$ python -q
>>> import numpy as np
>>> np.set_printoptions(precision=3, suppress=True, linewidth=140)
>>> rnd = lambda a: np.round(a, 3) + 0
>>> W0 = np.array([[-3, -3, -3, -3, -3, -3, -3, -3],
...     [-3, -6, -6, -6, -6, -6, -6, -6],
...     [-3, -6, -9, -9, -9, -9, -9, -9],
...     [-3, -6, -9, -12, -12, -12, -12, -12],
...     [-3, -6, -9, -12, -15, -15, -15, -15],
...     [-3, -6, -9, -12, -15, -18, -18, -18],
...     [-3, -6, -9, -12, -15, -18, -21, -21],
...     [-3, -6, -9, -12, -15, -18, -21, -24]])
>>> # equal to its transpose
>>> vec = np.array([6, -3, 2, -2, -7, 7, -1, 0])
>>> y = W0 @ vec
>>> print(y)
[-6  6  9 18 21  3  6  6]
>>> print(rnd(np.linalg.solve(W0.T, W0[1])))
[0. 1. 0. 0. 0. 0. 0. 0.]
>>> print(rnd(np.linalg.solve(W0, y + W0[:, 7])))
[ 6. -3.  2. -2. -7.  7. -1.  1.]
>>> print(rnd(np.linalg.solve(W0, -2 * y)))
[-12.   6.  -4.   4.  14. -14.   2.   0.]
>>> print(rnd(np.linalg.solve(W0, W0[:, 3])))
[0. 0. 0. 1. 0. 0. 0. 0.]
>>> u = np.array([-2, 2, 2, 2, -2, 0, 1, -1])
>>> A2 = W0 + np.outer(u, np.eye(8)[2])
>>> print(A2)
[[ -3.  -3.  -5.  -3.  -3.  -3.  -3.  -3.]
 [ -3.  -6.  -4.  -6.  -6.  -6.  -6.  -6.]
 [ -3.  -6.  -7.  -9.  -9.  -9.  -9.  -9.]
 [ -3.  -6.  -7. -12. -12. -12. -12. -12.]
 [ -3.  -6. -11. -12. -15. -15. -15. -15.]
 [ -3.  -6.  -9. -12. -15. -18. -18. -18.]
 [ -3.  -6.  -8. -12. -15. -18. -21. -21.]
 [ -3.  -6. -10. -12. -15. -18. -21. -24.]]
>>> print(np.linalg.matrix_rank(A2 - W0))
1
>>> print(np.trace(W0))
-108
>>> print(W0 @ W0)
[[  72  135  189  234  270  297  315  324]
 [ 135  261  369  459  531  585  621  639]
 [ 189  369  531  666  774  855  909  936]
 [ 234  459  666  846  990 1098 1170 1206]
 [ 270  531  774  990 1170 1305 1395 1440]
 [ 297  585  855 1098 1305 1467 1575 1629]
 [ 315  621  909 1170 1395 1575 1701 1764]
 [ 324  639  936 1206 1440 1629 1764 1836]]
>>> print(np.allclose(W0 @ W0.T, W0.T @ W0))
True
>>> print((W0 + W0.T) / 2)
[[ -3.  -3.  -3.  -3.  -3.  -3.  -3.  -3.]
 [ -3.  -6.  -6.  -6.  -6.  -6.  -6.  -6.]
 [ -3.  -6.  -9.  -9.  -9.  -9.  -9.  -9.]
 [ -3.  -6.  -9. -12. -12. -12. -12. -12.]
 [ -3.  -6.  -9. -12. -15. -15. -15. -15.]
 [ -3.  -6.  -9. -12. -15. -18. -18. -18.]
 [ -3.  -6.  -9. -12. -15. -18. -21. -21.]
 [ -3.  -6.  -9. -12. -15. -18. -21. -24.]]
>>> print(rnd(np.linalg.det(W0)))
6561.0
>>> feats = np.loadtxt("case4.csv", delimiter=",")
>>> print(feats)
[[-0.935 -1.    -0.98   0.961]
 [-0.558  1.     0.273  1.   ]
 [ 0.937  0.946  0.963 -0.976]
 [ 0.843 -0.954  0.726 -0.996]
 [-0.92  -0.953 -0.953  0.97 ]
 [ 0.226 -0.485  0.129 -0.629]
 [ 0.01   0.995  0.336  0.462]
 [ 0.578  0.988  0.706 -0.814]
 [-0.207  0.978  0.02   0.53 ]
 [-0.972  0.827 -0.951  1.   ]
 [-0.958 -0.969 -0.98   0.97 ]
 [ 0.226 -1.    -0.197 -0.658]
 [ 0.975  0.43   0.975 -0.999]
 [-0.766  0.989 -0.53   0.995]
 [ 0.168  0.99   0.422  0.04 ]
 [-0.04   0.894  0.139  0.397]
 [ 0.371 -0.963  0.01  -0.963]
 [-0.462  0.956 -0.119  0.977]
 [-0.478 -0.933 -0.675 -0.06 ]
 [-0.862  0.998 -0.551  1.   ]
 [ 0.994  1.     0.999 -0.965]
 [ 0.991  1.     0.999 -0.973]
 [ 0.523 -0.977  0.168 -0.983]
 [ 0.898  0.997  0.949 -0.967]
 [ 0.978 -0.721  0.976 -0.999]
 [ 0.789 -0.119  0.778 -0.963]
 [-0.869 -0.987 -0.945  0.701]
 [ 0.808 -0.675  0.726 -0.992]
 [ 0.782  0.635  0.804 -0.953]]
>>> Ac = (feats - feats.mean(axis=0)) / feats.std(axis=0)
>>> print(rnd(Ac.std(axis=0)))
[1. 1. 1. 1.]
>>> print(np.argwhere(np.abs(Ac) > 2))
[]
>>> coef = np.linalg.lstsq(np.delete(Ac, 1, axis=1), Ac[:, 1])[0]
>>> print(rnd(coef))
[-0.709  1.668  0.795]
>>> z = feats[:, 3] > np.median(feats[:, 3])
>>> u = feats[z].mean(axis=0) - feats[~z].mean(axis=0)
>>> print((((feats - feats.mean(axis=0)) @ u > 0) == z).mean())
1.0
>>> blk = np.stack([feats, 3 * feats, feats[::-1]])
>>> print((blk @ feats.T).shape)
(3, 29, 29)
>>> print(rnd(np.einsum("bij,cij->bc", blk, blk)))
[[ 75.498 226.495   1.011]
 [226.495 679.484   3.034]
 [  1.011   3.034  75.498]]
>>> print(np.linalg.matrix_rank(blk))
[4 4 4]
>>> Z = feats[[11, 18]].astype(float)
>>> for _ in range(7):
...     z = np.linalg.norm(feats[:, None] - Z, axis=-1).argmin(axis=1)
...     Z = np.array([feats[z == j].mean(axis=0) for j in range(2)])
... 
>>> print(z)
[1 1 0 0 1 0 1 0 1 1 1 0 0 1 0 1 0 1 1 1 0 0 0 0 0 0 1 0 0]
>>> print(np.abs(Z[1] - Z[0]).argmax())
3
>>> print(rnd(Z[1] - Z[0]))
[-1.31   0.147 -1.088  1.624]
>>> print(np.bincount(z))
[16 13]
>>> print(rnd(Z))
[[ 0.693  0.068  0.633 -0.862]
 [-0.617  0.215 -0.455  0.762]]
>>> cov = np.cov(feats, rowvar=False)
>>> print(np.argwhere(np.triu(np.abs(np.corrcoef(feats.T)) > 0.8, 1)))
[[0 2]
 [0 3]
 [2 3]]
>>> print(rnd(np.polyfit(feats[:, 1], feats[:, 2], 1)))
[0.283 0.107]
>>> print(rnd(cov))
[[ 0.542  0.073  0.492 -0.609]
 [ 0.073  0.819  0.232  0.101]
 [ 0.492  0.232  0.502 -0.497]
 [-0.609  0.101 -0.497  0.762]]
>>> print(np.median(feats, axis=0))
[ 0.226  0.635  0.168 -0.629]
>>> print(rnd(np.corrcoef(feats[:, 1], feats[:, 2])[0, 1]))
0.361
